$ ipython --no-banner

In [1]: import numpy as np

In [2]: np.set_printoptions(precision=2, suppress=True, linewidth=200, sign=" ")

In [3]: data = np.load("dump.npy")

In [4]: data
Out[4]: 
array([[  1.1,   8. ,  -0.3,  -0.1,   0.2,   0.6,  -0.6],
       [ -0.9,   0. ,   1.3,   0. ,  -0.2,  -0.3,  -0.6],
       [ -1.1, -18. ,  -0.5,   0.6,  -0.8,   1.7,  -0.9],
       [  0.9,  -2. ,   0.2,   0.9,  -1.5,   0.4,   3. ],
       [ -1.4,  10. ,  -0.3,   0.1,   0.6,   0. ,  -0.5],
       [ -0.5,  36. ,  -0.1,  -0.5,  -1.1,   0.5,   0.7],
       [ -0.8,   4. ,  -2. ,   0.2,   1.3,   0.8,   0.5],
       [  1.6,  -4. ,  -1.4,   0. ,  -0.4,   2.1,   0.3]])

In [5]: def softmax(z):
   ...:     e = np.exp(z - z.max(axis=-1, keepdims=True))
   ...:     return e / e.sum(axis=-1, keepdims=True)
   ...: 

In [6]: softmax(data[1])
Out[6]: array([ 0.05,  0.12,  0.45,  0.12,  0.1 ,  0.09,  0.07])

In [7]: softmax(data[1] + -3)
Out[7]: array([ 0.05,  0.12,  0.45,  0.12,  0.1 ,  0.09,  0.07])

In [8]: att = data @ data.T / np.sqrt(7)

In [9]: softmax(att).round(6).argmax(axis=1)
Out[9]: array([ 5,  1,  2,  2,  5,  5,  5,  2])

In [10]: P = data @ np.linalg.solve(data.T @ data, data.T)

In [11]: np.round(np.linalg.eigvalsh(P), 2) + 0
Out[11]: array([ 0.,  1.,  1.,  1.,  1.,  1.,  1.,  1.])

In [12]: np.round(np.trace(P), 2)
Out[12]: np.float64(7.0)

In [13]: vec = np.array([-2, 1, 3, 1, 2, -1, -1])

In [14]: target = data @ vec

In [15]: np.linalg.lstsq(data, target)[0]
Out[15]: array([-2.,  1.,  3.,  1.,  2., -1., -1.])

In [16]: np.linalg.solve(data.T @ data, data.T @ target)
Out[16]: array([-2.,  1.,  3.,  1.,  2., -1., -1.])

In [17]: rng = np.random.default_rng(835220)

In [18]: target = target + 0.02 * rng.normal(size=8)

In [19]: target
Out[19]: array([  5.21,   6.2 , -19.11,  -8.69,  13.72,  32.78,   1.13, -14.6 ])

In [20]: b, *_ = np.linalg.lstsq(data, target)

In [21]: b
Out[21]: array([-2.  ,  1.  ,  3.02,  1.02,  2.03, -0.98, -0.99])

In [22]: b.round()
Out[22]: array([-2.,  1.,  3.,  1.,  2., -1., -1.])

In [23]: K = np.load("out5.npy")

In [24]: K
Out[24]: 
array([[ 0,  3,  2],
       [-3,  0, -4],
       [-2,  4,  0]])

In [25]: T = np.stack([data, -2 * data, data[::-1]])

In [26]: np.einsum("bij,cij->bc", T, T)
Out[26]: 
array([[ 1865.86, -3731.72, -1403.46],
       [-3731.72,  7463.44,  2806.92],
       [-1403.46,  2806.92,  1865.86]])

In [27]: np.linalg.norm(T, axis=(1, 2))
Out[27]: array([ 43.2 ,  86.39,  43.2 ])

In [28]: np.linalg.matrix_rank(T.reshape(3, -1))
Out[28]: np.int64(2)

In [29]: np.allclose(K @ K.T, K.T @ K)
Out[29]: True

In [30]: (K + K.T) / 2
Out[30]: 
array([[ 0.,  0.,  0.],
       [ 0.,  0.,  0.],
       [ 0.,  0.,  0.]])

In [31]: round(np.linalg.det(K), 2)
Out[31]: np.float64(-0.0)

In [32]: np.round(np.linalg.det(K[::-1]), 2)
Out[32]: np.float64(0.0)

In [33]: np.round(np.poly(K), 2) + 0
Out[33]: array([  1.,   0.,  29.,   0.])

In [34]: round(np.linalg.det(2 * K), 2), round(np.linalg.det(K), 2)
Out[34]: (np.float64(-0.0), np.float64(-0.0))

In [35]: round(float(np.linalg.det(K.T)), 2)
Out[35]: 0.0

In [36]: W0 = np.loadtxt("block11.csv", delimiter=",")

In [37]: W0
Out[37]: 
array([[ 2.,  0.,  0.,  0.],
       [ 0.,  0.,  0.,  0.],
       [ 1.,  0.,  0.,  0.],
       [ 1.,  0.,  1.,  0.],
       [ 0.,  0.,  0.,  1.],
       [ 1.,  0.,  2.,  1.],
       [ 0.,  0.,  0.,  0.],
       [ 0.,  0.,  1.,  0.]])

In [38]: np.linalg.lstsq(W0[:-1].T, W0[-1])[2]
Out[38]: np.int32(3)

In [39]: np.abs(np.diag(np.linalg.qr(W0)[1])) > 1e-9
Out[39]: array([ True, False,  True,  True])

In [40]: np.allclose(W0[:-1].T @ np.linalg.lstsq(W0[:-1].T, W0[-1])[0], W0[-1])
Out[40]: True

In [41]: np.round(W0 @ np.linalg.pinv(W0) @ W0, 2) + 0
Out[41]: 
array([[ 2.,  0.,  0.,  0.],
       [ 0.,  0.,  0.,  0.],
       [ 1.,  0.,  0.,  0.],
       [ 1.,  0.,  1.,  0.],
       [ 0.,  0.,  0.,  1.],
       [ 1.,  0.,  2.,  1.],
       [ 0.,  0.,  0.,  0.],
       [ 0.,  0.,  1.,  0.]])

In [42]: np.unique(W0.round(6), axis=0).shape
Out[42]: (7, 4)

In [43]: G = W0.T @ W0

In [44]: np.trace(G), (W0 ** 2).sum()
Out[44]: (np.float64(15.0), np.float64(15.0))

In [45]: np.allclose(G, G.T)
Out[45]: True

In [46]: mat = (rng.random((6, 6)) < 0.3) + np.eye(6)

In [47]: mat /= mat.sum(axis=1, keepdims=True)

In [48]: mat
Out[48]: 
array([[ 0.2 ,  0.2 ,  0.2 ,  0.2 ,  0.  ,  0.2 ],
       [ 0.33,  0.33,  0.  ,  0.33,  0.  ,  0.  ],
       [ 0.  ,  0.  ,  1.  ,  0.  ,  0.  ,  0.  ],
       [ 0.  ,  0.5 ,  0.  ,  0.5 ,  0.  ,  0.  ],
       [ 0.  ,  0.  ,  0.  ,  0.5 ,  0.5 ,  0.  ],
       [ 0.  ,  0.  ,  0.  ,  0.  ,  0.  ,  1.  ]])

In [49]: # rows sum to 1

In [50]: th = np.radians(90)

In [51]: R = np.eye(6)

In [52]: R[4, 4] = R[5, 5] = np.cos(th)

In [53]: R[4, 5], R[5, 4] = -np.sin(th), np.sin(th)

In [54]: R.round(2) + 0
Out[54]: 
array([[ 1.,  0.,  0.,  0.,  0.,  0.],
       [ 0.,  1.,  0.,  0.,  0.,  0.],
       [ 0.,  0.,  1.,  0.,  0.,  0.],
       [ 0.,  0.,  0.,  1.,  0.,  0.],
       [ 0.,  0.,  0.,  0.,  0., -1.],
       [ 0.,  0.,  0.,  0.,  1.,  0.]])

In [55]: A2 = mat @ R.T

In [56]: np.abs(A2 - mat).max(axis=0)
Out[56]: array([ 0.,  0.,  0.,  0.,  1.,  1.])

In [57]: np.round(np.linalg.det(R), 2), np.trace(R)
Out[57]: (np.float64(1.0), np.float64(4.0))

In [58]: A2.round(2) + 0
Out[58]: 
array([[ 0.2 ,  0.2 ,  0.2 ,  0.2 , -0.2 ,  0.  ],
       [ 0.33,  0.33,  0.  ,  0.33,  0.  ,  0.  ],
       [ 0.  ,  0.  ,  1.  ,  0.  ,  0.  ,  0.  ],
       [ 0.  ,  0.5 ,  0.  ,  0.5 ,  0.  ,  0.  ],
       [ 0.  ,  0.  ,  0.  ,  0.5 ,  0.  ,  0.5 ],
       [ 0.  ,  0.  ,  0.  ,  0.  , -1.  ,  0.  ]])

In [59]: vec = np.array([3, 2, 1, 0, 5, 5])

In [60]: h1 = np.maximum(mat @ vec, 0)

In [61]: np.flatnonzero(h1 > 1e-9)
Out[61]: array([ 0,  1,  2,  3,  4,  5])

In [62]: mat.T @ h1
Out[62]: array([ 1.  ,  1.5 ,  1.44,  2.75,  1.25,  5.44])

In [63]: mat * (h1 > 1e-9)[:, None]
Out[63]: 
array([[ 0.2 ,  0.2 ,  0.2 ,  0.2 ,  0.  ,  0.2 ],
       [ 0.33,  0.33,  0.  ,  0.33,  0.  ,  0.  ],
       [ 0.  ,  0.  ,  1.  ,  0.  ,  0.  ,  0.  ],
       [ 0.  ,  0.5 ,  0.  ,  0.5 ,  0.  ,  0.  ],
       [ 0.  ,  0.  ,  0.  ,  0.5 ,  0.5 ,  0.  ],
       [ 0.  ,  0.  ,  0.  ,  0.  ,  0.  ,  1.  ]])

In [64]: np.maximum(mat @ (3 * vec), 0)
Out[64]: array([  6.6,   5. ,   3. ,   3. ,   7.5,  15. ])

In [65]: softmax(mat[0])
Out[65]: array([ 0.17,  0.17,  0.17,  0.17,  0.14,  0.17])

In [66]: softmax(10 * mat[0])
Out[66]: array([ 0.19,  0.19,  0.19,  0.19,  0.03,  0.19])

In [67]: att = mat @ mat.T / np.sqrt(6)

In [68]: softmax(att + np.triu(np.full(att.shape, -np.inf), 1))
Out[68]: 
array([[ 1.  ,  0.  ,  0.  ,  0.  ,  0.  ,  0.  ],
       [ 0.49,  0.51,  0.  ,  0.  ,  0.  ,  0.  ],
       [ 0.3 ,  0.28,  0.42,  0.  ,  0.  ,  0.  ],
       [ 0.24,  0.26,  0.22,  0.28,  0.  ,  0.  ],
       [ 0.19,  0.2 ,  0.18,  0.2 ,  0.23,  0.  ],
       [ 0.16,  0.15,  0.15,  0.15,  0.15,  0.23]])

In [69]: softmax(att)[0] @ mat
Out[69]: array([ 0.09,  0.17,  0.2 ,  0.25,  0.08,  0.2 ])

In [70]: mat @ np.ones(6)
Out[70]: array([ 1.,  1.,  1.,  1.,  1.,  1.])

In [71]: pr = np.eye(6)[3]

In [72]: for _ in range(6):
    ...:     pr = pr @ mat
    ...:     print(pr.round(2))
    ...: 
[ 0.   0.5  0.   0.5  0.   0. ]
[ 0.17  0.42  0.    0.42  0.    0.  ]
[ 0.17  0.38  0.03  0.38  0.    0.03]
[ 0.16  0.35  0.07  0.35  0.    0.07]
[ 0.15  0.33  0.1   0.33  0.    0.1 ]
[ 0.14  0.3   0.13  0.3   0.    0.13]

In [73]: X = np.load("m.npy")

In [74]: X
Out[74]: 
array([[ 1, -2,  4],
       [ 1, -1,  1],
       [ 1,  0,  0],
       [ 1,  1,  1]])

In [75]: G = X.T @ X

In [76]: np.linalg.eigvalsh(G)[::-1]
Out[76]: array([ 23.97,   2.87,   1.16])

In [77]: F = np.loadtxt("a.csv", delimiter=",")

In [78]: F
Out[78]: 
array([[ 1.,  0.,  0.,  0.],
       [ 5.,  1.,  0.,  0.],
       [ 2.,  2.,  1.,  0.],
       [ 4.,  2.,  1.,  1.]])

In [79]: # triangular: eigenvalues sit on the diagonal

In [80]: th = np.radians(60)

In [81]: R = np.eye(4)

In [82]: R[3, 3] = R[1, 1] = np.cos(th)

In [83]: R[3, 1], R[1, 3] = -np.sin(th), np.sin(th)

In [84]: R
Out[84]: 
array([[ 1.  ,  0.  ,  0.  ,  0.  ],
       [ 0.  ,  0.5 ,  0.  ,  0.87],
       [ 0.  ,  0.  ,  1.  ,  0.  ],
       [ 0.  , -0.87,  0.  ,  0.5 ]])

In [85]: A2 = F @ R.T

In [86]: np.abs(A2 - F).max(axis=0)
Out[86]: array([ 0.  ,  1.  ,  0.  ,  2.23])

In [87]: vec = np.array([2, 1, 0, 5])

In [88]: target = F @ vec

In [89]: target
Out[89]: array([  2.,  11.,   6.,  15.])

In [90]: np.linalg.solve(F, target)
Out[90]: array([ 2.,  1.,  0.,  5.])

In [91]: M = np.load("data.npy")

In [92]: M
Out[92]: 
array([[ 1.2,  0.5, -0.3,  0.1],
       [ 0.3, -1.7, -0.6, -0.6],
       [-1. , -0.1,  0.7, -1.1],
       [-1.3,  1.6,  1.3,  0.5],
       [ 0.2, -0.6, -0.4,  0.3],
       [ 1.2, -0.9, -0.6, -0.7],
       [ 1.3,  0.7, -0.9, -1.2],
       [-0.6,  1.9, -0.3,  1.5],
       [-0.7,  2.3,  2.2,  0.1],
       [ 0. ,  1. , -0.2, -0.3],
       [ 0.8, -1.6, -1. ,  0.5],
       [-0.4,  0.4,  0.2, -1.5],
       [-1.6,  1.2,  0.5, -1. ],
       [ 0.4,  0. , -0.7, -1.3],
       [ 0.7, -2.4, -0.8,  0. ],
       [-2.4, -0.3, -1.1, -1. ],
       [ 2.3,  0.2, -1. ,  0.8],
       [ 1.2, -6. ,  1.2, -1.2],
       [ 1.1, -1. ,  0. ,  0. ],
       [ 2.1,  0.3,  0.6, -0.2],
       [ 0.2, -0.2,  0.7,  0.6],
       [-0.3,  0.9,  0. ,  0.5],
       [ 0.6,  1. ,  0.3, -1.1],
       [ 0.6, -0.3, -0.5, -1.5],
       [-1.1,  1.3,  0.5,  0.6],
       [ 0.5, -1.2,  0.8,  1.4],
       [ 0.8, -0.2,  1.3,  0.6],
       [-1.7,  0. ,  1.2,  1. ],
       [-0.3, -1. ,  0.5, -0.2],
       [ 0.4,  0.8, -0.2,  0.2],
       [-1. , -0.7,  0.9, -1.1],
       [-0.1, -0.9, -0.5,  1.3],
       [-0.4, -0.1, -0.4,  1.8],
       [-0.6,  0.5, -1.5, -0.8],
       [-0.8, -1.4, -1.5, -0.1]])

In [93]: Ac = M - M.mean(axis=0)

In [94]: evecs = np.linalg.svd(Ac)[2][:1]

In [95]: A2 = Ac - Ac @ evecs.T @ evecs

In [96]: (Ac @ evecs.T).std(axis=0)
Out[96]: array([ 1.53])

In [97]: round(np.linalg.norm(A2) / np.linalg.norm(Ac), 2)
Out[97]: np.float64(0.72)

In [98]: np.diag(evecs.T @ evecs)
Out[98]: array([ 0.13,  0.84,  0.02,  0.02])
